$ python3 -q
>>> import numpy as np
>>> np.set_printoptions(precision=2, suppress=True, linewidth=100)
>>> rd = lambda a: np.round(a, 2) + 0
>>> F = np.loadtxt("arr.csv", delimiter=",")
>>> F
array([[-1.,  0., -2.],
       [ 0., -1.,  0.],
       [-2.,  0., -1.]])
>>> # symmetric, so the eigenvalues are real
>>> x = np.array([2, 2, 0])
>>> (F * x).sum(axis=1)
array([-2., -2., -4.])
>>> F * x
array([[-2.,  0., -0.],
       [ 0., -2.,  0.],
       [-4.,  0., -0.]])
>>> F @ (2 * x)
array([-4., -4., -8.])
>>> F @ np.eye(3)[0]
array([-1.,  0., -2.])
>>> proj = np.triu(np.array([[5, -1, 1], [3, -2, 0], [4, 5, 2]]), 1) + np.eye(3)
>>> out = proj @ F @ np.linalg.inv(proj)
>>> np.trace(out), np.trace(F)
(np.float64(-3.0), np.float64(-3.0))
>>> np.linalg.matrix_rank(out)
np.int64(3)
>>> mat = np.load("dump.npy")
>>> rd(mat)
array([[  6.14,  -0.82,  -4.31,   3.99],
       [ -1.64,   3.08,   2.85,  -2.55],
       [  7.94,   3.52,   0.96,   2.12],
       [  6.68,   4.36,   2.4 ,   0.93],
       [ -3.52,  -1.49,  -2.71,  -0.56],
       [-13.78,  -4.34,  -3.83,  -4.02],
       [  7.4 ,  -2.07,  -6.29,   5.44],
       [ -3.63,  -3.99,  -5.99,   0.99],
       [ -5.27,   6.45,   8.25,  -6.59],
       [ -8.47,   1.31,   2.27,  -4.92],
       [-10.22,  -9.6 , -11.71,   1.21],
       [  0.1 ,   1.28,   0.02,  -0.48],
       [-11.13,  -0.44,   0.64,  -5.17],
       [-10.46,  -4.53,  -4.93,  -2.19],
       [ -3.98,  11.24,  14.24,  -9.01],
       [ -5.4 ,   3.21,   3.99,  -4.57],
       [-11.1 ,  -0.99,  -0.1 ,  -4.79],
       [  7.37,  10.45,  10.28,  -2.65],
       [ -0.05,   2.65,   1.88,  -1.45],
       [ 14.16,   9.22,   6.89,   1.65],
       [  1.19,   8.03,   8.67,  -4.28],
       [  3.28,  -1.26,  -4.16,   2.8 ],
       [  0.72,   7.2 ,   7.69,  -3.98],
       [ -9.34,   3.76,   5.74,  -6.96],
       [ -5.77,  -3.73,  -5.09,  -0.28],
       [ -6.92,  -0.46,  -0.46,  -2.99],
       [ -6.87,  -1.15,  -1.4 ,  -2.51],
       [  4.  ,  -1.83,  -5.1 ,   3.54]])
>>> # rank 3
>>> C2 = np.cov(mat, rowvar=False)
>>> np.argwhere(np.triu(np.abs(np.corrcoef(mat.T)) > 0.8, 1))
array([[1, 2]])
>>> C2.shape
(4, 4)
>>> rd(mat.std(axis=0))
array([7.07, 4.91, 5.87, 3.54])
>>> rd(np.corrcoef(mat.T))
array([[ 1.  ,  0.47,  0.21,  0.61],
       [ 0.47,  1.  ,  0.96, -0.41],
       [ 0.21,  0.96,  1.  , -0.65],
       [ 0.61, -0.41, -0.65,  1.  ]])
>>> rd(np.linalg.eigvalsh(C2)[::-1])
array([74.16, 51.45,  0.  ,  0.  ])
>>> rd(np.polyfit(mat[:, 2], mat[:, 3], 1))
array([-0.39, -1.4 ])
>>> rd(np.corrcoef(mat[:, 2], mat[:, 3])[0, 1])
np.float64(-0.65)
>>> rd(C2)
array([[ 51.86,  16.87,   8.93,  15.88],
       [ 16.87,  25.03,  28.75,  -7.44],
       [  8.93,  28.75,  35.72, -13.94],
       [ 15.88,  -7.44, -13.94,  13.  ]])
>>> rd(np.linalg.norm(mat[18], 1)), rd(np.linalg.norm(mat[18], np.inf))
(np.float64(6.02), np.float64(2.65))
>>> rd(mat[18] @ mat[2])
np.float64(7.68)
>>> rd(np.linalg.norm(mat, "nuc"))
np.float64(90.13)
>>> rd(np.linalg.norm(mat, 1)), rd(np.linalg.norm(mat, np.inf))
(np.float64(176.53), np.float64(38.48))
>>> rd(np.linalg.norm(mat) ** 2 / np.linalg.norm(mat, 2) ** 2)
np.float64(1.83)
>>> arr = np.load("test14.npy")
>>> rd(arr)
array([[ 0.  , -0.16, -0.32, -0.64, -0.14,  0.66],
       [-0.37, -0.52,  0.53, -0.25, -0.31, -0.22],
       [ 0.14,  0.44, -0.29, -0.38, -0.23, -0.51],
       [-0.26,  0.12, -0.01, -0.46, -0.06, -0.34],
       [-0.23,  0.69,  0.58, -0.11,  0.05,  0.35],
       [-0.26, -0.1 , -0.06, -0.25,  0.89, -0.13],
       [-0.81,  0.12, -0.44,  0.31, -0.18,  0.07]])
>>> # keeps lengths
>>> rng = np.random.default_rng(2294)
>>> lab = rng.permutation(6)
>>> out = arr[:, lab] * rng.choice([-1, 1], 6)
>>> rd(out)
array([[ 0.66,  0.  ,  0.64,  0.16,  0.14, -0.32],
       [-0.22, -0.37,  0.25,  0.52,  0.31,  0.53],
       [-0.51,  0.14,  0.38, -0.44,  0.23, -0.29],
       [-0.34, -0.26,  0.46, -0.12,  0.06, -0.01],
       [ 0.35, -0.23,  0.11, -0.69, -0.05,  0.58],
       [-0.13, -0.26,  0.25,  0.1 , -0.89, -0.06],
       [ 0.07, -0.81, -0.31, -0.12,  0.18, -0.44]])
>>> left, _, Vt = np.linalg.svd(arr.T @ out)
>>> lab
array([5, 0, 3, 1, 4, 2])
>>> rd(np.linalg.lstsq(arr, out)[0])
array([[ 0.,  1.,  0.,  0.,  0.,  0.],
       [ 0.,  0.,  0., -1.,  0.,  0.],
       [ 0.,  0.,  0.,  0.,  0.,  1.],
       [ 0.,  0., -1.,  0.,  0.,  0.],
       [ 0.,  0.,  0.,  0., -1.,  0.],
       [ 1.,  0.,  0.,  0.,  0.,  0.]])
>>> x = np.array([0, -5, -9, -9, -8, -2])
>>> target = arr @ x
>>> rd(np.linalg.pinv(arr) @ arr)
array([[1., 0., 0., 0., 0., 0.],
       [0., 1., 0., 0., 0., 0.],
       [0., 0., 1., 0., 0., 0.],
       [0., 0., 0., 1., 0., 0.],
       [0., 0., 0., 0., 1., 0.],
       [0., 0., 0., 0., 0., 1.]])
>>> rd(target)
array([ 9.27,  3.06,  6.66,  4.8 , -8.71, -3.59,  1.87])
>>> target = target + 0.1 * rng.normal(size=7)
>>> rd(target)
array([ 9.25,  3.07,  6.66,  4.95, -8.56, -3.54,  1.96])
>>> beta, *_ = np.linalg.lstsq(arr, target)
>>> rd(np.linalg.norm(target - arr @ beta))
np.float64(0.08)
>>> rd(arr[:, 3] @ arr[:, 2])
np.float64(0.0)
>>> rd(arr.T @ arr)
array([[1., 0., 0., 0., 0., 0.],
       [0., 1., 0., 0., 0., 0.],
       [0., 0., 1., 0., 0., 0.],
       [0., 0., 0., 1., 0., 0.],
       [0., 0., 0., 0., 1., 0.],
       [0., 0., 0., 0., 0., 1.]])
>>> out = F + rng.integers(-2, 3, (3, 1)) @ rng.integers(-2, 3, (1, 3))
>>> out
array([[-1.,  0., -2.],
       [ 0., -3.,  2.],
       [-2.,  1., -2.]])
>>> rd(np.linalg.svd(out - F, compute_uv=False))
array([3.16, 0.  , 0.  ])
>>> np.abs(out - F).sum(axis=1)
array([0., 4., 2.])
>>> proj = arr @ np.linalg.solve(arr.T @ arr, arr.T)
>>> np.linalg.matrix_rank(np.eye(7) - proj)
np.int64(1)
>>> np.allclose(proj @ proj, proj)
True
>>> np.trace(proj)
np.float64(6.0)
>>> A = np.array([[5, 2, 6, 3, 4, 4, 5, 2],
...     [4, 0, 8, 9, 5, 8, 6, 6],
...     [3, 7, 7, 0, 0, 2, 2, 9],
...     [9, 3, 9, 0, 8, 4, 5, 1]])
>>> A[-1] = A[0] + -1 * A[1]
>>> A
array([[ 5,  2,  6,  3,  4,  4,  5,  2],
       [ 4,  0,  8,  9,  5,  8,  6,  6],
       [ 3,  7,  7,  0,  0,  2,  2,  9],
       [ 1,  2, -2, -6, -1, -4, -1, -4]])
>>> # rank 3
>>> left, s, Vt = np.linalg.svd(A)
>>> rd(s)
array([24.09, 10.58,  6.31,  0.  ])
>>> out = left[:, :3] @ np.diag(s[:3]) @ Vt[:3]
>>> rd(np.abs(A - out).max())
np.float64(0.0)
>>> np.linalg.matrix_rank(A, rtol=0.05)
np.int64(3)
>>> np.linalg.matrix_rank(out)
np.int64(3)
>>> rd(out)
array([[ 5.,  2.,  6.,  3.,  4.,  4.,  5.,  2.],
       [ 4.,  0.,  8.,  9.,  5.,  8.,  6.,  6.],
       [ 3.,  7.,  7.,  0.,  0.,  2.,  2.,  9.],
       [ 1.,  2., -2., -6., -1., -4., -1., -4.]])
